$ python -q
>>> import numpy as np
>>> np.set_printoptions(precision=2, suppress=True, linewidth=200, sign=" ")
>>> W0 = np.array([[0.66, -0.63, -0.6],
...     [-0.41, 0.06, -0.31],
...     [-0.49, 0.18, -0.18],
...     [0.44, -0.43, -0.42],
...     [0.72, -0.65, -0.57],
...     [-0.06, 0.02, -0.02],
...     [-0.34, 0.5, 0.64],
...     [0.08, -0.2, -0.31],
...     [0.22, -0.16, -0.1],
...     [0.23, -0.36, -0.49],
...     [-0.6, 0.61, 0.62],
...     [-0.2, 0.24, 0.27],
...     [-0.18, 0.06, -0.06],
...     [0.71, -0.72, -0.73],
...     [-0.91, 0.88, 0.84],
...     [0.93, -0.9, -0.85],
...     [0.39, -0.41, -0.44]])
>>> q, Rm = np.linalg.qr(W0)
>>> print(np.round(abs(Rm[0, 0]), 2), round(float(np.linalg.norm(W0[:, 0])), 2))
2.14 2.14
>>> print(np.abs(np.diag(Rm)))
[ 2.14  0.53  0.05]
>>> print(round(np.log10(np.linalg.cond(W0))))
2
>>> print(np.argsort(-np.linalg.norm(W0, axis=0).round(6), kind="stable")[:3])
[ 0  2  1]
>>> print(np.abs(np.linalg.svd(W0)[2][-1]))
[ 0.42  0.81  0.4 ]
>>> print(np.round(np.linalg.norm(W0, 2) / np.linalg.norm(W0), 2))
0.97
>>> cen = W0 - W0.mean(axis=0)
>>> vecs = np.linalg.svd(cen)[2][:2]
>>> B = cen - cen @ vecs.T @ vecs
>>> print(np.round(B.std(axis=0), 2) + 0)
[ 0.  0.  0.]
>>> print(np.diag(vecs.T @ vecs))
[ 0.82  0.34  0.84]
>>> F = np.loadtxt("arr.csv", delimiter=",")
>>> print(F)
[[  0.  -2.   2.   1.   2.   2.  -2.   1.   1.]
 [ -1.  -1.   1.   3.   4.   1.  -3.   3.   2.]
 [ -2.   1.  -1.   5.   4.   0.  -2.   4.   3.]
 [ -1.   2.   0.   6.   6.  -1.   0.   3.   1.]
 [ -3.   3.   1.   4.   8.   0.  -2.   1.   0.]
 [ -2.   3.  -1.   5.   6.  -1.  -4.   3.   2.]
 [ -2.   2.  -1.   4.   8.   0.  -5.   3.   2.]
 [ -3.   2.  -3.   6.   6.   1.  -5.   5.   2.]
 [ -3.   3.  -5.   8.   4.   2.  -6.   3.   3.]
 [ -3.   4.  -5.   9.   3.   3.  -7.   3.   4.]
 [ -3.   4.  -3.  10.   2.   3.  -5.   5.   4.]
 [ -1.   6.  -2.  12.   4.   2.  -3.   3.   4.]
 [ -1.   8.  -3.  10.   3.   1.  -2.   2.   2.]
 [ -3.   9.  -1.  10.   3.   3.  -3.   4.   2.]
 [ -1.  11.   0.  11.   5.   5.  -5.   5.   3.]
 [ -1.  13.   1.  12.   7.   6.  -7.   3.   1.]
 [  0.  11.   3.  12.   5.   7.  -9.   4.   0.]
 [ -2.  10.   5.  11.   6.   8. -10.   4.   2.]
 [ -2.   8.   5.   9.   5.   9. -11.   2.   0.]
 [ -1.   7.   7.   8.   6.   9. -12.   4.  -2.]
 [  0.   9.   6.  10.   7.  11. -14.   2.  -2.]
 [  0.  11.   7.   8.   7.  12. -13.   2.  -1.]
 [ -1.  10.   8.   8.   6.  14. -11.   2.   1.]
 [ -1.  11.   8.   6.   6.  12. -10.   1.   1.]
 [  1.  10.   7.   7.   4.  14.  -9.   0.   0.]
 [  1.  11.   7.   5.   3.  14.  -9.   2.  -1.]
 [  2.   9.   9.   6.   4.  14.  -8.   2.   1.]
 [  2.  11.   8.   4.   3.  15.  -6.   1.   0.]
 [  3.  12.  10.   4.   4.  15.  -7.  -1.   1.]
 [  2.  10.  11.   4.   6.  16.  -8.  -3.   3.]
 [  3.   9.  13.   6.   8.  16.  -9.  -4.   1.]
 [  2.   8.  13.   4.   8.  17.  -8.  -3.   1.]
 [  0.   6.  11.   6.   6.  19. -10.  -1.   1.]
 [ -1.   4.  13.   6.   4.  19. -10.  -2.   0.]
 [ -1.   6.  13.   4.   6.  18.  -9.  -3.   2.]
 [ -1.   4.  15.   2.   8.  19. -10.  -3.   0.]]
>>> cen = (W0 - W0.mean(axis=0)) / W0.std(axis=0)
>>> print(cen.std(axis=0))
[ 1.  1.  1.]
>>> b = np.linalg.lstsq(np.delete(cen, 1, axis=1), cen[:, 1])[0]
>>> print(b)
[-0.55  0.49]
>>> print(round(float(1 - np.var(cen[:, 1] - np.delete(cen, 1, axis=1) @ b)), 2))
1.0
>>> cen = F - F.mean(axis=0)
>>> U, sig, Vt = np.linalg.svd(cen, full_matrices=False)
>>> print((np.sign(U[:, 0]) == np.sign(U[0, 0])).astype(int))
[ 1  1  1  1  1  1  1  1  1  1  1  1  1  1  1  1  1  0  0  0  0  0  0  0  0  0  0  0  0  0  0  0  0  0  0  0]
>>> print(np.round(cen.mean(axis=0), 2) + 0)
[ 0.  0.  0.  0.  0.  0.  0.  0.  0.]
>>> print(np.abs(Vt[-1]))
[ 0.29  0.19  0.4   0.08  0.46  0.48  0.3   0.31  0.29]
>>> print(np.round(sig ** 2 / (sig ** 2).sum(), 2) + 0)
[ 0.72  0.15  0.05  0.03  0.02  0.01  0.01  0.01  0.  ]
>>> print(np.abs(Vt[0]).argmax())
5
>>> print(Vt[0] * np.sign(Vt[0, np.abs(Vt[0]).argmax()]))
[ 0.12  0.22  0.58 -0.08  0.06  0.69 -0.27 -0.2  -0.08]
>>> print(np.abs(U[:, 0]).argmax())
35
>>> x0 = np.array([0, 1, 2, 0, 1, 1, 1, 2, 1])
>>> rhs = F @ x0
>>> b, lr = np.zeros(9), 1 / np.linalg.norm(F, 2) ** 2
>>> for i in range(10):
...     b -= lr * F.T @ (F @ b - rhs)
...     if i % 2 == 0: print(i, round(np.linalg.norm(F @ b - rhs), 2))
... 
0 28.33
2 27.1
4 26.26
6 25.63
8 25.12
>>> print(b)
[ 0.05  0.69  0.75  0.44  0.5   1.03 -0.53  0.04  0.12]
>>> hat = F @ np.linalg.solve(F.T @ F, F.T)
>>> print(np.round(np.linalg.eigvalsh(hat), 2) + 0)
[ 0.  0.  0.  0.  0.  0.  0.  0.  0.  0.  0.  0.  0.  0.  0.  0.  0.  0.  0.  0.  0.  0.  0.  0.  0.  0.  0.  1.  1.  1.  1.  1.  1.  1.  1.  1.]
>>> print(np.allclose(hat @ hat, hat))
True
